>>> import numpy as np
>>> import numpy.linalg as la
>>> np.set_printoptions(precision=3, suppress=True, linewidth=100, sign=" ")
>>> feats = 4 * np.eye(6) + np.eye(6, k=1)
>>> feats
array([[ 4.,  1.,  0.,  0.,  0.,  0.],
       [ 0.,  4.,  1.,  0.,  0.,  0.],
       [ 0.,  0.,  4.,  1.,  0.,  0.],
       [ 0.,  0.,  0.,  4.,  1.,  0.],
       [ 0.,  0.,  0.,  0.,  4.,  1.],
       [ 0.,  0.,  0.,  0.,  0.,  4.]])
>>> w1 = np.array([[-4, -3, -3],
...     [-3, 0, -5],
...     [2, 4, -5],
...     [2, -4, -5],
...     [-4, 0, 2],
...     [-5, 1, 1]])
>>> beta = np.array([0, 0, 3])
>>> H = np.maximum(feats @ w1 + beta, 0)
>>> print((H > 0).mean(axis=0))
[ 0.333  0.667  0.333]
>>> H
array([[  0.,   0.,   0.],
       [  0.,   4.,   0.],
       [ 10.,  12.,   0.],
       [  4.,   0.,   0.],
       [  0.,   1.,  12.],
       [  0.,   4.,   7.]])
>>> print((H > 0).astype(int))
[[ 0  0  0]
 [ 0  1  0]
 [ 1  1  0]
 [ 1  0  0]
 [ 0  1  1]
 [ 0  1  1]]
>>> la.matrix_rank(H)
np.int64(3)
>>> W2 = np.array([[-5, 4, -4], [0, 2, -3], [-3, -2, 0]])
>>> (H @ W2).round(6).argmax(axis=1)
array([ 0,  1,  1,  1,  2,  1])
>>> H @ W2
array([[  0.,   0.,   0.],
       [  0.,   8., -12.],
       [-50.,  64., -76.],
       [-20.,  16., -16.],
       [-36., -22.,  -3.],
       [-21.,  -6., -12.]])
>>> feats @ feats
array([[ 16.,   8.,   1.,   0.,   0.,   0.],
       [  0.,  16.,   8.,   1.,   0.,   0.],
       [  0.,   0.,  16.,   8.,   1.,   0.],
       [  0.,   0.,   0.,  16.,   8.,   1.],
       [  0.,   0.,   0.,   0.,  16.,   8.],
       [  0.,   0.,   0.,   0.,   0.,  16.]])
>>> print(la.matrix_rank(feats - feats[0, 0] * np.eye(6)))
5
>>> rng = np.random.default_rng(1608)
>>> idx = rng.permutation(6)
>>> out = feats[:, idx] * rng.choice([-1, 1], 6)
>>> out
array([[ 0., -0.,  1., -0.,  0., -4.],
       [ 0., -1.,  4., -0.,  0., -0.],
       [ 0., -4.,  0., -1.,  0., -0.],
       [ 1., -0.,  0., -4.,  0., -0.],
       [ 4., -0.,  0., -0.,  1., -0.],
       [ 0., -0.,  0., -0.,  4., -0.]])
>>> U, _, Vh = la.svd(feats.T @ out)
>>> np.round(la.lstsq(feats, out)[0], 3) + 0
array([[ 0.,  0.,  0.,  0.,  0., -1.],
       [ 0.,  0.,  1.,  0.,  0.,  0.],
       [ 0., -1.,  0.,  0.,  0.,  0.],
       [ 0.,  0.,  0., -1.,  0.,  0.],
       [ 1.,  0.,  0.,  0.,  0.,  0.],
       [ 0.,  0.,  0.,  0.,  1.,  0.]])
>>> idx
array([ 4,  2,  1,  3,  5,  0])
>>> np.round(U @ Vh, 3) + 0
array([[ 0.,  0.,  0.,  0.,  0., -1.],
       [ 0.,  0.,  1.,  0.,  0.,  0.],
       [ 0., -1.,  0.,  0.,  0.,  0.],
       [ 0.,  0.,  0., -1.,  0.,  0.],
       [ 1.,  0.,  0.,  0.,  0.,  0.],
       [ 0.,  0.,  0.,  0.,  1.,  0.]])
>>> feats.shape
(6, 6)
>>> feats - feats[0]
array([[ 0.,  0.,  0.,  0.,  0.,  0.],
       [-4.,  3.,  1.,  0.,  0.,  0.],
       [-4., -1.,  4.,  1.,  0.,  0.],
       [-4., -1.,  0.,  4.,  1.,  0.],
       [-4., -1.,  0.,  0.,  4.,  1.],
       [-4., -1.,  0.,  0.,  0.,  4.]])
>>> feats.sum(axis=0)
array([ 4.,  5.,  5.,  5.,  5.,  5.])
